>>> import numpy as np
>>> np.set_printoptions(precision=1, suppress=True, linewidth=100, legacy="1.25")
>>> X = np.array([[5, -1, 5],
...     [2, 3, -5],
...     [3, 3, 4],
...     [3, -1, 2],
...     [-1, 2, -4],
...     [0, -3, -1],
...     [-4, 0, 4],
...     [3, -1, 5],
...     [-3, 4, -3]])
>>> X[3] = X[4]
>>> X
array([[ 5, -1,  5],
       [ 2,  3, -5],
       [ 3,  3,  4],
       [-1,  2, -4],
       [-1,  2, -4],
       [ 0, -3, -1],
       [-4,  0,  4],
       [ 3, -1,  5],
       [-3,  4, -3]])
>>> vec = np.array([-2, 1, -2])
>>> rhs = X @ vec
>>> coef, lr = np.zeros(3), 1 / np.linalg.norm(X, 2) ** 2
>>> for i in range(25):
...     coef -= lr * X.T @ (X @ coef - rhs)
...     if i % 5 == 0: print(i, round(np.linalg.norm(X @ coef - rhs), 1))
... 
0 5.4
5 1.1
10 0.3
15 0.1
20 0.0
>>> coef
array([-2.,  1., -2.])
>>> vec = np.array([0, 4, 2])
>>> rhs = X @ vec
>>> rhs
array([  6,   2,  20,   0,   0, -14,   8,   6,  10])
>>> rng = np.random.default_rng(56062)
>>> rhs = rhs + 0.3 * rng.normal(size=9)
>>> rhs
array([  5.9,   2. ,  20.4,   0.1,   0.3, -13.3,   8.6,   5.7,  10.4])
>>> coef, *_ = np.linalg.lstsq(X, rhs)
>>> [round(float(np.linalg.norm(np.linalg.solve(X.T @ X + lam * np.eye(3), X.T @ rhs))), 2) for lam in (0, 1, 10, 100)]
[4.51, 4.4, 3.6, 1.31]
>>> np.round(X.T @ (rhs - X @ coef), 1) + 0
array([0., 0., 0.])
>>> coef
array([-0.1,  4. ,  2. ])
>>> hat = X @ np.linalg.solve(X.T @ X, X.T)
>>> np.linalg.matrix_rank(np.eye(9) - hat)
6
>>> np.round(hat @ X[:, 1], 1) + 0
array([-1.,  3.,  3.,  2.,  2., -3.,  0., -1.,  4.])
>>> round(np.trace(hat), 1)
3.0
>>> np.allclose(hat @ hat, hat)
True
>>> hat.round(1) + 0
array([[ 0.4,  0. ,  0.3, -0.1, -0.1,  0. , -0.2,  0.3, -0.2],
       [ 0. ,  0.4,  0.1,  0.2,  0.2, -0.1, -0.4, -0.1,  0.1],
       [ 0.3,  0.1,  0.5,  0. ,  0. , -0.3,  0.1,  0.2,  0.2],
       [-0.1,  0.2,  0. ,  0.1,  0.1,  0. , -0.1, -0.1,  0.1],
       [-0.1,  0.2,  0. ,  0.1,  0.1,  0. , -0.1, -0.1,  0.1],
       [ 0. , -0.1, -0.3,  0. ,  0. ,  0.3, -0.1,  0. , -0.2],
       [-0.2, -0.4,  0.1, -0.1, -0.1, -0.1,  0.6,  0. ,  0.2],
       [ 0.3, -0.1,  0.2, -0.1, -0.1,  0. ,  0. ,  0.2, -0.1],
       [-0.2,  0.1,  0.2,  0.1,  0.1, -0.2,  0.2, -0.1,  0.4]])
>>> np.round(np.linalg.eigvalsh(hat), 1) + 0
array([0., 0., 0., 0., 0., 0., 1., 1., 1.])
>>> mat = np.load("sample15.npy")
>>> mat.round(1) + 0
array([[ 0.9, -0.2,  0. , -0.2, -0.2, -0.3, -0.2,  0. , -0.1],
       [-0.2,  0.6,  0. , -0.4, -0.3, -0.5, -0.3,  0. , -0.1],
       [ 0. ,  0. ,  1. ,  0. ,  0. , -0.1,  0. ,  0. ,  0. ],
       [-0.2, -0.4,  0. ,  0.6, -0.3, -0.5, -0.3,  0. , -0.1],
       [-0.2, -0.3,  0. , -0.3,  0.8, -0.4, -0.2,  0. , -0.1],
       [-0.3, -0.5, -0.1, -0.5, -0.4,  0.4, -0.4, -0.1, -0.2],
       [-0.2, -0.3,  0. , -0.3, -0.2, -0.4,  0.8,  0. , -0.1],
       [ 0. ,  0. ,  0. ,  0. ,  0. , -0.1,  0. ,  1. ,  0. ],
       [-0.1, -0.1,  0. , -0.1, -0.1, -0.2, -0.1,  0. ,  1. ]])
>>> r0, r1 = mat[5], mat[7]
>>> round(float(r0 @ r1), 1)
-0.0
>>> p = (r0 @ r1) / (r0 @ r0) * r0
>>> round(float((r1 - p) @ r0), 1)
-0.0
>>> np.round(np.linalg.norm(r0 + r1) ** 2 + np.linalg.norm(r0 - r1) ** 2, 1)
4.0
>>> idx = rng.permutation(9)
>>> M2 = mat[:, idx] * rng.choice([-1, 1], 9)
>>> M2.round(1) + 0
array([[-0.2,  0. ,  0.3, -0.2,  0. , -0.2, -0.9, -0.2, -0.1],
       [-0.3,  0. ,  0.5, -0.4,  0. ,  0.6,  0.2, -0.3, -0.1],
       [ 0. , -1. ,  0.1,  0. ,  0. ,  0. ,  0. ,  0. ,  0. ],
       [-0.3,  0. ,  0.5,  0.6,  0. , -0.4,  0.2, -0.3, -0.1],
       [-0.2,  0. ,  0.4, -0.3,  0. , -0.3,  0.2,  0.8, -0.1],
       [-0.4,  0.1, -0.4, -0.5,  0.1, -0.5,  0.3, -0.4, -0.2],
       [ 0.8,  0. ,  0.4, -0.3,  0. , -0.3,  0.2, -0.2, -0.1],
       [ 0. ,  0. ,  0.1,  0. , -1. ,  0. ,  0. ,  0. ,  0. ],
       [-0.1,  0. ,  0.2, -0.1,  0. , -0.1,  0.1, -0.1,  1. ]])
>>> Uu, _, VT = np.linalg.svd(mat.T @ M2)
>>> np.round(Uu @ VT, 1) + 0
array([[ 0.,  0.,  0.,  0.,  0.,  0., -1.,  0.,  0.],
       [ 0.,  0.,  0.,  0.,  0.,  1.,  0.,  0.,  0.],
       [ 0., -1.,  0.,  0.,  0.,  0.,  0.,  0.,  0.],
       [ 0.,  0.,  0.,  1.,  0.,  0.,  0.,  0.,  0.],
       [ 0.,  0.,  0.,  0.,  0.,  0.,  0.,  1.,  0.],
       [ 0.,  0., -1.,  0.,  0.,  0.,  0.,  0.,  0.],
       [ 1.,  0.,  0.,  0.,  0.,  0.,  0.,  0.,  0.],
       [ 0.,  0.,  0.,  0., -1.,  0.,  0.,  0.,  0.],
       [ 0.,  0.,  0.,  0.,  0.,  0.,  0.,  0.,  1.]])
>>> np.round(np.linalg.lstsq(mat, M2)[0], 1) + 0
array([[ 0.,  0.,  0.,  0.,  0.,  0., -1.,  0.,  0.],
       [ 0.,  0.,  0.,  0.,  0.,  1.,  0.,  0.,  0.],
       [ 0., -1.,  0.,  0.,  0.,  0.,  0.,  0.,  0.],
       [ 0.,  0.,  0.,  1.,  0.,  0.,  0.,  0.,  0.],
       [ 0.,  0.,  0.,  0.,  0.,  0.,  0.,  1.,  0.],
       [ 0.,  0., -1.,  0.,  0.,  0.,  0.,  0.,  0.],
       [ 1.,  0.,  0.,  0.,  0.,  0.,  0.,  0.,  0.],
       [ 0.,  0.,  0.,  0., -1.,  0.,  0.,  0.,  0.],
       [ 0.,  0.,  0.,  0.,  0.,  0.,  0.,  0.,  1.]])
>>> Q, evecs = np.linalg.qr(M2[:, :2])[0], np.linalg.qr(M2[:, 2:])[0]
>>> s = np.linalg.svd(Q.T @ evecs, compute_uv=False)
>>> round(float(np.linalg.norm(Q @ Q.T - evecs @ evecs.T, 2)), 1)
1.0
>>> s.round(1) + 0
array([0., 0.])
>>> vec = np.array([-1, 4, 2, 4, 4, -5, 5, -1, -3])
>>> round(np.linalg.norm(vec), 1), round(np.linalg.norm(mat @ vec), 1)
(10.6, 10.6)
>>> np.sort(np.abs(np.degrees(np.angle(np.linalg.eigvals(mat)))))
array([  0.,   0.,   0.,   0.,   0.,   0.,   0.,   0., 180.])
>>> [p for p in range(1, 25) if np.allclose(np.linalg.matrix_power(mat, p), np.eye(9))]
[2, 4, 6, 8, 10, 12, 14, 16, 18, 20, 22, 24]
>>> 9 - np.linalg.matrix_rank(mat - np.eye(9), tol=1e-8)
8
>>> F = np.array([[-2.0, 0.0, 0.0, 0.0, -3.0, -3.0, 0.0],
...     [0.0, -2.0, -3.0, -3.0, 0.0, 0.0, -3.0],
...     [0.0, -3.0, -2.0, -3.0, 0.0, 0.0, -3.0],
...     [0.0, -3.0, -3.0, -2.0, 0.0, 0.0, -3.0],
...     [-3.0, 0.0, 0.0, 0.0, -2.0, -3.0, 0.0],
...     [-3.0, 0.0, 0.0, 0.0, -3.0, -2.0, 0.0],
...     [0.0, -3.0, -3.0, -3.0, 0.0, 0.0, -2.0]])
>>> F @ F
array([[22.,  0.,  0.,  0., 21., 21.,  0.],
       [ 0., 31., 30., 30.,  0.,  0., 30.],
       [ 0., 30., 31., 30.,  0.,  0., 30.],
       [ 0., 30., 30., 31.,  0.,  0., 30.],
       [21.,  0.,  0.,  0., 22., 21.,  0.],
       [21.,  0.,  0.,  0., 21., 22.,  0.],
       [ 0., 30., 30., 30.,  0.,  0., 31.]])
>>> np.flatnonzero(np.linalg.matrix_power((F != 0) + (F.T != 0) + np.eye(7), 7)[1])
array([1, 2, 3, 6])
>>> (F != 0).astype(int)
array([[1, 0, 0, 0, 1, 1, 0],
       [0, 1, 1, 1, 0, 0, 1],
       [0, 1, 1, 1, 0, 0, 1],
       [0, 1, 1, 1, 0, 0, 1],
       [1, 0, 0, 0, 1, 1, 0],
       [1, 0, 0, 0, 1, 1, 0],
       [0, 1, 1, 1, 0, 0, 1]])
>>> vec = np.array([9, 2, 3, 0, 8, 5, 7])
>>> rhs = F @ vec
>>> coef, lr = np.zeros(7), 1 / np.linalg.norm(F, 2) ** 2
>>> for i in range(300):
...     coef -= lr * F.T @ (F @ coef - rhs)
...     if i % 50 == 0: print(i, round(np.linalg.norm(F @ coef - rhs), 1))
... 
0 48.2
50 3.9
100 2.5
150 1.7
200 1.1
250 0.7
>>> np.round(np.linalg.cond(F), 1)
11.0
>>> G = F.T @ F
>>> np.allclose(G, G.T)
True
>>> np.diag(G)
array([22., 31., 31., 31., 22., 22., 31.])
>>> (F @ F.T).shape
(7, 7)
>>> m1 = np.diag(5 * np.array([1, 3, 4, 9, 1, 5, 0, 5, 4, 3])) + np.array([[2, 1, 4, -2, -2, 1, 5, 0, 1, 5],
...     [0, 4, 1, -4, -1, -5, 3, -2, -4, 5],
...     [5, 0, 0, -2, 2, 0, 3, -2, -5, 4],
...     [5, 3, -5, -2, -4, 5, 4, -3, 0, -5],
...     [-1, -5, 5, -4, -5, -3, 5, 0, 2, -3],
...     [1, -5, 5, 5, -4, -4, 1, 1, -5, 1],
...     [-2, -3, 1, 5, 1, -2, -2, 1, 4, 5],
...     [2, 0, 2, 0, 5, 3, 5, 2, 1, 2],
...     [0, 4, -1, -4, 1, 3, -4, -1, 2, 1],
...     [4, 0, -2, 4, -2, 5, 4, -3, 3, -4]])
>>> m1
array([[ 7,  1,  4, -2, -2,  1,  5,  0,  1,  5],
       [ 0, 19,  1, -4, -1, -5,  3, -2, -4,  5],
       [ 5,  0, 20, -2,  2,  0,  3, -2, -5,  4],
       [ 5,  3, -5, 43, -4,  5,  4, -3,  0, -5],
       [-1, -5,  5, -4,  0, -3,  5,  0,  2, -3],
       [ 1, -5,  5,  5, -4, 21,  1,  1, -5,  1],
       [-2, -3,  1,  5,  1, -2, -2,  1,  4,  5],
       [ 2,  0,  2,  0,  5,  3,  5, 27,  1,  2],
       [ 0,  4, -1, -4,  1,  3, -4, -1, 22,  1],
       [ 4,  0, -2,  4, -2,  5,  4, -3,  3, 11]])
>>> M2 = np.linalg.invert(m1)
Traceback (most recent call last):
  File "<python-input-64>", line 1, in <module>
    M2 = np.linalg.invert(m1)
         ^^^^^^^^^^^^^^^^
AttributeError: module 'numpy.linalg' has no attribute 'invert'
>>> M2 = np.linalg.inv(m1)
>>> round(np.linalg.det(m1) * np.linalg.det(M2), 1)
1.0
>>> np.round(np.linalg.cond(m1), 1)
30.7
>>> (np.abs(M2) > 1e-9).astype(int)
array([[1, 1, 1, 1, 1, 1, 1, 1, 1, 1],
       [1, 1, 1, 1, 1, 1, 1, 1, 1, 1],
       [1, 1, 1, 1, 1, 1, 1, 1, 1, 1],
       [1, 1, 1, 1, 1, 1, 1, 1, 1, 1],
       [1, 1, 1, 1, 1, 1, 1, 1, 1, 1],
       [1, 1, 1, 1, 1, 1, 1, 1, 1, 1],
       [1, 1, 1, 1, 1, 1, 1, 1, 1, 1],
       [1, 1, 1, 1, 1, 1, 1, 1, 1, 1],
       [1, 1, 1, 1, 1, 1, 1, 1, 1, 1],
       [1, 1, 1, 1, 1, 1, 1, 1, 1, 1]])
>>> G = m1.T @ m1
>>> np.linalg.matrix_rank(G)
10
>>> np.linalg.svd(m1, compute_uv=False) ** 2
array([2167.5,  887.6,  721.2,  570.2,  495.5,  304. ,  155. ,   73.4,   24.3,    2.3])
>>> np.linalg.eigvalsh(G)[::-1]
array([2167.5,  887.6,  721.2,  570.2,  495.5,  304. ,  155. ,   73.4,   24.3,    2.3])
>>> G
array([[ 125,   28,   97,  206,  -28,   86,   96,   16,  -19,   72],
       [  28,  446,  -49,   15,  -12, -151,   34,  -59,   16,   84],
       [  97,  -49,  502, -261,   45,   55,   97,   40, -137,  106],
       [ 206,   15, -261, 1971, -195,  348,  151, -115,  -65, -171],
       [ -28,  -12,   45, -195,   72,  -95,  -16,  147,   37,    3],
       [  86, -151,   55,  348,  -95,  548,   43,   77,  -14,   39],
       [  96,   34,   97,  151,  -16,   43,  146,  102,  -96,   58],
       [  16,  -59,   40, -115,  147,   77,  102,  758,   13,   23],
       [ -19,   16, -137,  -65,   37,  -14,  -96,   13,  581,   31],
       [  72,   84,  106, -171,    3,   39,   58,   23,   31,  252]])
>>> idx = rng.permutation(10)
>>> idx
array([9, 5, 7, 0, 3, 6, 2, 1, 8, 4])
>>> M2 = m1[idx][:, idx]
>>> np.sort(np.abs(np.linalg.eigvals(M2)))
array([ 4.1,  4.1,  4.5, 17.7, 17.7, 18.3, 22.7, 22.7, 28. , 44. ])
>>> np.allclose(M2, m1)
False
>>> np.trace(M2)
168
>>> A = np.load("x.npy")
>>> A
array([[ 3,  0,  0,  0,  0],
       [ 0,  2,  0,  0,  0],
       [ 0,  0,  0,  0,  0],
       [ 0,  0,  0, -1,  0],
       [ 0,  0,  0,  0, -1]])
>>> round(np.linalg.det(A[::-1]), 1)
0.0
>>> np.round(np.linalg.eigvals(A).sum().real, 1)
3.0
>>> J = np.loadtxt("w.csv", delimiter=",")
>>> J
array([[-0.7,  1. , -1. ,  2. ,  0. ,  0. , -2. ],
       [ 1. , -0.7,  0. , -1. , -2. , -1. ,  2. ],
       [ 1. ,  2. , -1.7, -1. ,  2. ,  2. ,  1. ],
       [-1. ,  1. , -2. , -0.7,  1. , -1. ,  1. ],
       [ 0. ,  2. , -1. , -2. , -0.7, -1. , -1. ],
       [-1. ,  0. ,  2. ,  0. , -2. , -1.7,  2. ],
       [-1. ,  1. , -1. ,  2. ,  0. ,  0. , -1.7]])
>>> M2 = np.array([[-2, -1, -2],
...     [0, -1, -2],
...     [1, 2, -1],
...     [1, 2, 2],
...     [0, -2, 1],
...     [0, 2, 0],
...     [-1, 1, -2]])
>>> np.einsum("ij,ij->i", J, J)
array([10.5, 11.5, 17.9,  9.5, 11.5, 15.9,  9.9])
>>> np.vstack([J, M2.T]).shape
(10, 7)
>>> arr = np.loadtxt("data.csv", delimiter=",")
>>> arr
array([[ 0.6,  0.4,  0.2,  0.3],
       [ 0.4,  0.6, -0.1, -0.2],
       [ 0.2, -0.1,  0.9, -0.1],
       [ 0.3, -0.2, -0.1,  0.8]])
>>> # applying it twice changes nothing
>>> vec = np.array([-1, -8, -9, 8])
>>> round(np.trace(arr), 1)
3.0
>>> np.linalg.eigvalsh(2 * arr - np.eye(4))
array([-1.,  1.,  1.,  1.])
>>> np.eye(4) - arr
array([[ 0.4, -0.4, -0.2, -0.3],
       [-0.4,  0.4,  0.1,  0.2],
       [-0.2,  0.1,  0.1,  0.1],
       [-0.3,  0.2,  0.1,  0.2]])
>>> arr @ arr @ vec
array([-3.1, -6. , -8.2,  9.3])
>>> Uu, s = np.linalg.svd(arr)
Traceback (most recent call last):
  File "<python-input-97>", line 1, in <module>
    Uu, s = np.linalg.svd(arr)
    ^^^^^
ValueError: too many values to unpack (expected 2)
>>> Uu, s, VT = np.linalg.svd(arr, full_matrices=False)
>>> np.allclose(Uu * s @ VT, arr)
True
>>> np.round(np.sqrt((s ** 2).sum()), 1), round(float(np.linalg.norm(arr)), 1)
(1.7, 1.7)
>>> np.cumsum(s ** 2) / np.sum(s ** 2)
array([0.3, 0.7, 1. , 1. ])
>>> np.round(Uu.T @ Uu, 1) + 0
array([[1., 0., 0., 0.],
       [0., 1., 0., 0.],
       [0., 0., 1., 0.],
       [0., 0., 0., 1.]])
>>> s.round(1) + 0
array([1., 1., 1., 0.])
>>> r0 = np.array([1, 0, 2, -1, -5, 2])
>>> W0 = r0[np.abs(np.subtract.outer(np.arange(6), np.arange(6)))]
>>> W0
array([[ 1,  0,  2, -1, -5,  2],
       [ 0,  1,  0,  2, -1, -5],
       [ 2,  0,  1,  0,  2, -1],
       [-1,  2,  0,  1,  0,  2],
       [-5, -1,  2,  0,  1,  0],
       [ 2, -5, -1,  2,  0,  1]])
>>> def softmax(z):
...     e = np.exp(z - z.max(axis=-1, keepdims=True))
...     return e / e.sum(axis=-1, keepdims=True)
... 
>>> np.round(softmax(W0[0] + 2), 1) + 0
array([0.1, 0.1, 0.4, 0. , 0. , 0.4])
>>> softmax(W0).sum(axis=1)
array([1., 1., 1., 1., 1., 1.])
>>> np.round(softmax(W0[0]), 1) + 0
array([0.1, 0.1, 0.4, 0. , 0. , 0.4])
>>> S = W0 @ W0.T / np.sqrt(6)
>>> np.round(softmax(S), 1) + 0
array([[1. , 0. , 0. , 0. , 0. , 0. ],
       [0. , 1. , 0. , 0. , 0. , 0. ],
       [0. , 0.1, 0.9, 0. , 0. , 0. ],
       [0. , 0. , 0. , 0.9, 0.1, 0. ],
       [0. , 0. , 0. , 0. , 1. , 0. ],
       [0. , 0. , 0. , 0. , 0. , 1. ]])
>>> np.round(softmax(S + np.triu(np.full(S.shape, -np.inf), 1)), 1) + 0
array([[1. , 0. , 0. , 0. , 0. , 0. ],
       [0. , 1. , 0. , 0. , 0. , 0. ],
       [0. , 0.1, 0.9, 0. , 0. , 0. ],
       [0. , 0. , 0. , 1. , 0. , 0. ],
       [0. , 0. , 0. , 0. , 1. , 0. ],
       [0. , 0. , 0. , 0. , 0. , 1. ]])
